In [1]: import numpy as np

In [2]: np.set_printoptions(precision=2, suppress=True, linewidth=160)

In [3]: F = np.diag(10 * np.array([-2, -3, 3, -1, 3, 1, 2, -1])) + np.array([[1, 1, 3, 1, 0, 0, 1, 2],
   ...:     [1, 0, 3, 0, 1, 3, 1, 1],
   ...:     [1, 0, 0, 1, 2, 2, 0, 1],
   ...:     [0, 0, 0, 1, 0, 1, 0, 1],
   ...:     [0, 0, 3, 3, 1, 1, 0, 0],
   ...:     [1, 2, 1, 0, 2, 3, 0, 0],
   ...:     [3, 2, 2, 1, 3, 0, 1, 3],
   ...:     [3, 1, 1, 1, 3, 3, 2, 3]])

In [4]: print(F)
[[-19   1   3   1   0   0   1   2]
 [  1 -30   3   0   1   3   1   1]
 [  1   0  30   1   2   2   0   1]
 [  0   0   0  -9   0   1   0   1]
 [  0   0   3   3  31   1   0   0]
 [  1   2   1   0   2  13   0   0]
 [  3   2   2   1   3   0  21   3]
 [  3   1   1   1   3   3   2  -7]]

In [5]: ang = np.radians(120)

In [6]: Rm = np.eye(8)

In [7]: Rm[7, 7] = Rm[4, 4] = np.cos(ang)

In [8]: Rm[7, 4], Rm[4, 7] = -np.sin(ang), np.sin(ang)

In [9]: Rm
Out[9]: 
array([[ 1.  ,  0.  ,  0.  ,  0.  ,  0.  ,  0.  ,  0.  ,  0.  ],
       [ 0.  ,  1.  ,  0.  ,  0.  ,  0.  ,  0.  ,  0.  ,  0.  ],
       [ 0.  ,  0.  ,  1.  ,  0.  ,  0.  ,  0.  ,  0.  ,  0.  ],
       [ 0.  ,  0.  ,  0.  ,  1.  ,  0.  ,  0.  ,  0.  ,  0.  ],
       [ 0.  ,  0.  ,  0.  ,  0.  , -0.5 ,  0.  ,  0.  ,  0.87],
       [ 0.  ,  0.  ,  0.  ,  0.  ,  0.  ,  1.  ,  0.  ,  0.  ],
       [ 0.  ,  0.  ,  0.  ,  0.  ,  0.  ,  0.  ,  1.  ,  0.  ],
       [ 0.  ,  0.  ,  0.  ,  0.  , -0.87,  0.  ,  0.  , -0.5 ]])

In [10]: B = F @ Rm.T

In [11]: np.linalg.svd(F, compute_uv=False), np.linalg.svd(B, compute_uv=False)
Out[11]: 
(array([34.4 , 30.33, 27.87, 21.58, 19.15, 13.21,  9.25,  6.25]),
 array([34.4 , 30.33, 27.87, 21.58, 19.15, 13.21,  9.25,  6.25]))

In [12]: np.abs(B - F).max(axis=0)
Out[12]: array([ 0.  ,  0.  ,  0.  ,  0.  , 46.5 ,  0.  ,  0.  , 26.85])

In [13]: np.round(np.linalg.det(Rm), 2), np.trace(Rm)
Out[13]: (np.float64(1.0), np.float64(5.0))

In [14]: basis = np.array([[0, 0, 0, 0], [5, 3, 5, 4], [3, 3, 1, 4]])

In [15]: data = np.repeat(basis, 18 // 3, axis=0)

In [16]: rng = np.random.default_rng(40323)

In [17]: data = data + 0.3 * rng.normal(size=data.shape)

In [18]: data
Out[18]: 
array([[-0.82,  0.74, -0.03,  0.06],
       [-0.5 ,  0.04, -0.3 , -0.07],
       [ 0.06, -0.29, -0.18,  0.01],
       [-0.08, -0.1 , -0.49,  0.29],
       [-0.02,  0.27,  0.07,  0.02],
       [ 0.46,  0.15, -0.05,  0.28],
       [ 4.88,  3.13,  4.29,  3.51],
       [ 5.1 ,  2.71,  4.77,  3.67],
       [ 4.78,  2.71,  4.86,  3.69],
       [ 5.  ,  2.71,  5.1 ,  3.83],
       [ 5.24,  2.55,  4.69,  4.32],
       [ 4.92,  2.81,  5.02,  4.05],
       [ 3.33,  2.58,  1.31,  4.09],
       [ 3.48,  2.63,  1.36,  3.28],
       [ 2.77,  2.52,  0.78,  4.  ],
       [ 2.95,  3.3 ,  1.16,  3.65],
       [ 3.  ,  2.92,  1.47,  3.99],
       [ 3.66,  2.08,  1.07,  4.33]])

In [19]: basis = data[[10, 17]].astype(float)

In [20]: for _ in range(7):
    ...:     lab = np.linalg.norm(data[:, None] - basis, axis=-1).argmin(axis=1)
    ...:     basis = np.array([data[lab == j].mean(axis=0) for j in range(2)])
    ...: 

In [21]: lab
Out[21]: array([1, 1, 1, 1, 1, 1, 0, 0, 0, 0, 0, 0, 1, 1, 1, 1, 1, 1])

In [22]: basis[1] - basis[0]
Out[22]: array([-3.46, -1.37, -4.28, -1.85])

In [23]: basis
Out[23]: 
array([[4.98, 2.77, 4.79, 3.85],
       [1.52, 1.4 , 0.51, 1.99]])
